$ ipython --no-banner

In [1]: import numpy as np

In [2]: np.set_printoptions(precision=1, suppress=True, linewidth=120, floatmode="fixed")

In [3]: B = np.array([[2, -2, 2],
   ...:     [1, -1, -1],
   ...:     [2, 2, 1],
   ...:     [2, 0, -1],
   ...:     [-2, 1, 1],
   ...:     [-2, -1, -1],
   ...:     [1, -1, 0]])

In [4]: Z = np.array([[2, 1, 0, 1], [1, 0, 1, 1], [0, 0, 1, 2]])

In [5]: W0 = B @ Z

In [6]: W0
Out[6]: 
array([[ 2,  2,  0,  4],
       [ 1,  1, -2, -2],
       [ 6,  2,  3,  6],
       [ 4,  2, -1,  0],
       [-3, -2,  2,  1],
       [-5, -2, -2, -5],
       [ 1,  1, -1,  0]])

In [7]: Uu, sigma, Vt = np.linalg.svd(W0)

In [8]: np.argmax(sigma[:-1] / (sigma[1:] + 1e-6)) + 1
Out[8]: np.int64(3)

In [9]: sigma.round(1) + 0
Out[9]: array([13.2,  6.3,  2.2,  0.0])

In [10]: B = Uu[:, :3] @ np.diag(sigma[:3]) @ Vt[:3]

In [11]: np.round(np.linalg.norm(W0 - B) / np.linalg.norm(W0), 1)
Out[11]: np.float64(0.0)

In [12]: np.round(np.linalg.norm(W0 - B, 2), 1), np.round(sigma[3], 1)
Out[12]: (np.float64(0.0), np.float64(0.0))

In [13]: round(float(np.abs(W0 - B).max()), 1)
Out[13]: 0.0

In [14]: np.linalg.matrix_rank(W0, rtol=0.05)
Out[14]: np.int64(3)

In [15]: E = np.load("arr.npy")

In [16]: E
Out[16]: 
array([[ 1, -2,  4, -8],
       [ 1, -1,  1, -1],
       [ 1,  0,  0,  0]])

In [17]: np.linalg.matrix_rank(E)
Out[17]: np.int64(3)

In [18]: np.linalg.svd(E, compute_uv=False)
Out[18]: array([9.4, 1.4, 0.6])

In [19]: np.diff(E, axis=0)
Out[19]: 
array([[ 0,  1, -3,  7],
       [ 0,  1, -1,  1]])

In [20]: E.sum(axis=1)
Out[20]: array([-5,  0,  1])

In [21]: round(float(np.linalg.norm(E)), 1)
Out[21]: 9.5

In [22]: X = np.loadtxt("run4.csv", delimiter=",")

In [23]: X
Out[23]: 
array([[1.0, 0.0, 0.0, 0.0, 0.0, 0.0, 0.0, 0.0, 0.0, 0.0, 0.0],
       [2.0, 1.0, 0.0, 0.0, 0.0, 0.0, 0.0, 0.0, 0.0, 0.0, 0.0],
       [2.0, 3.0, 1.0, 0.0, 0.0, 0.0, 0.0, 0.0, 0.0, 0.0, 0.0],
       [0.0, 0.0, 2.0, 1.0, 0.0, 0.0, 0.0, 0.0, 0.0, 0.0, 0.0],
       [3.0, 3.0, 2.0, 0.0, 1.0, 0.0, 0.0, 0.0, 0.0, 0.0, 0.0],
       [0.0, 1.0, 2.0, 3.0, 3.0, 1.0, 0.0, 0.0, 0.0, 0.0, 0.0],
       [0.0, 0.0, 3.0, 3.0, 0.0, 3.0, 1.0, 0.0, 0.0, 0.0, 0.0],
       [1.0, 3.0, 2.0, 1.0, 2.0, 3.0, 3.0, 1.0, 0.0, 0.0, 0.0],
       [1.0, 0.0, 0.0, 1.0, 1.0, 0.0, 3.0, 0.0, 1.0, 0.0, 0.0],
       [2.0, 0.0, 0.0, 1.0, 1.0, 2.0, 3.0, 0.0, 3.0, 1.0, 0.0],
       [2.0, 0.0, 3.0, 3.0, 1.0, 3.0, 0.0, 2.0, 3.0, 2.0, 1.0]])

In [24]: # triangular: eigenvalues sit on the diagonal

In [25]: np.sort(np.linalg.eigvals(X))
Out[25]: array([1.0, 1.0, 1.0, 1.0, 1.0, 1.0, 1.0, 1.0, 1.0, 1.0, 1.0])

In [26]: np.prod(np.diag(X)), np.round(np.linalg.det(X), 1)
Out[26]: (np.float64(1.0), np.float64(1.0))

In [27]: np.linalg.matrix_rank(X - X[0, 0] * np.eye(11))
Out[27]: np.int64(9)

In [28]: theta = np.radians(60)

In [29]: R = np.eye(11)

In [30]: R[10, 10] = R[0, 0] = np.cos(theta)

In [31]: R[10, 0], R[0, 10] = -np.sin(theta), np.sin(theta)

In [32]: R
Out[32]: 
array([[ 0.5,  0.0,  0.0,  0.0,  0.0,  0.0,  0.0,  0.0,  0.0,  0.0,  0.9],
       [ 0.0,  1.0,  0.0,  0.0,  0.0,  0.0,  0.0,  0.0,  0.0,  0.0,  0.0],
       [ 0.0,  0.0,  1.0,  0.0,  0.0,  0.0,  0.0,  0.0,  0.0,  0.0,  0.0],
       [ 0.0,  0.0,  0.0,  1.0,  0.0,  0.0,  0.0,  0.0,  0.0,  0.0,  0.0],
       [ 0.0,  0.0,  0.0,  0.0,  1.0,  0.0,  0.0,  0.0,  0.0,  0.0,  0.0],
       [ 0.0,  0.0,  0.0,  0.0,  0.0,  1.0,  0.0,  0.0,  0.0,  0.0,  0.0],
       [ 0.0,  0.0,  0.0,  0.0,  0.0,  0.0,  1.0,  0.0,  0.0,  0.0,  0.0],
       [ 0.0,  0.0,  0.0,  0.0,  0.0,  0.0,  0.0,  1.0,  0.0,  0.0,  0.0],
       [ 0.0,  0.0,  0.0,  0.0,  0.0,  0.0,  0.0,  0.0,  1.0,  0.0,  0.0],
       [ 0.0,  0.0,  0.0,  0.0,  0.0,  0.0,  0.0,  0.0,  0.0,  1.0,  0.0],
       [-0.9,  0.0,  0.0,  0.0,  0.0,  0.0,  0.0,  0.0,  0.0,  0.0,  0.5]])

In [33]: B = X @ R.T

In [34]: np.round(np.linalg.det(R), 1), np.trace(R)
Out[34]: (np.float64(1.0), np.float64(10.0))

In [35]: np.round(np.linalg.svd(X, compute_uv=False), 1) + 0, np.round(np.linalg.svd(B, compute_uv=False), 1) + 0
Out[35]: 
(array([11.5,  6.0,  5.2,  4.3,  2.8,  2.2,  1.4,  1.0,  0.8,  0.1,  0.0]),
 array([11.5,  6.0,  5.2,  4.3,  2.8,  2.2,  1.4,  1.0,  0.8,  0.1,  0.0]))

In [36]: np.allclose(X @ X.T, B @ B.T)
Out[36]: True

In [37]: B
Out[37]: 
array([[ 0.5,  0.0,  0.0,  0.0,  0.0,  0.0,  0.0,  0.0,  0.0,  0.0, -0.9],
       [ 1.0,  1.0,  0.0,  0.0,  0.0,  0.0,  0.0,  0.0,  0.0,  0.0, -1.7],
       [ 1.0,  3.0,  1.0,  0.0,  0.0,  0.0,  0.0,  0.0,  0.0,  0.0, -1.7],
       [ 0.0,  0.0,  2.0,  1.0,  0.0,  0.0,  0.0,  0.0,  0.0,  0.0,  0.0],
       [ 1.5,  3.0,  2.0,  0.0,  1.0,  0.0,  0.0,  0.0,  0.0,  0.0, -2.6],
       [ 0.0,  1.0,  2.0,  3.0,  3.0,  1.0,  0.0,  0.0,  0.0,  0.0,  0.0],
       [ 0.0,  0.0,  3.0,  3.0,  0.0,  3.0,  1.0,  0.0,  0.0,  0.0,  0.0],
       [ 0.5,  3.0,  2.0,  1.0,  2.0,  3.0,  3.0,  1.0,  0.0,  0.0, -0.9],
       [ 0.5,  0.0,  0.0,  1.0,  1.0,  0.0,  3.0,  0.0,  1.0,  0.0, -0.9],
       [ 1.0,  0.0,  0.0,  1.0,  1.0,  2.0,  3.0,  0.0,  3.0,  1.0, -1.7],
       [ 1.9,  0.0,  3.0,  3.0,  1.0,  3.0,  0.0,  2.0,  3.0,  2.0, -1.2]])

In [38]: np.abs(B - X).max(axis=0)
Out[38]: array([1.5, 0.0, 0.0, 0.0, 0.0, 0.0, 0.0, 0.0, 0.0, 0.0, 2.6])
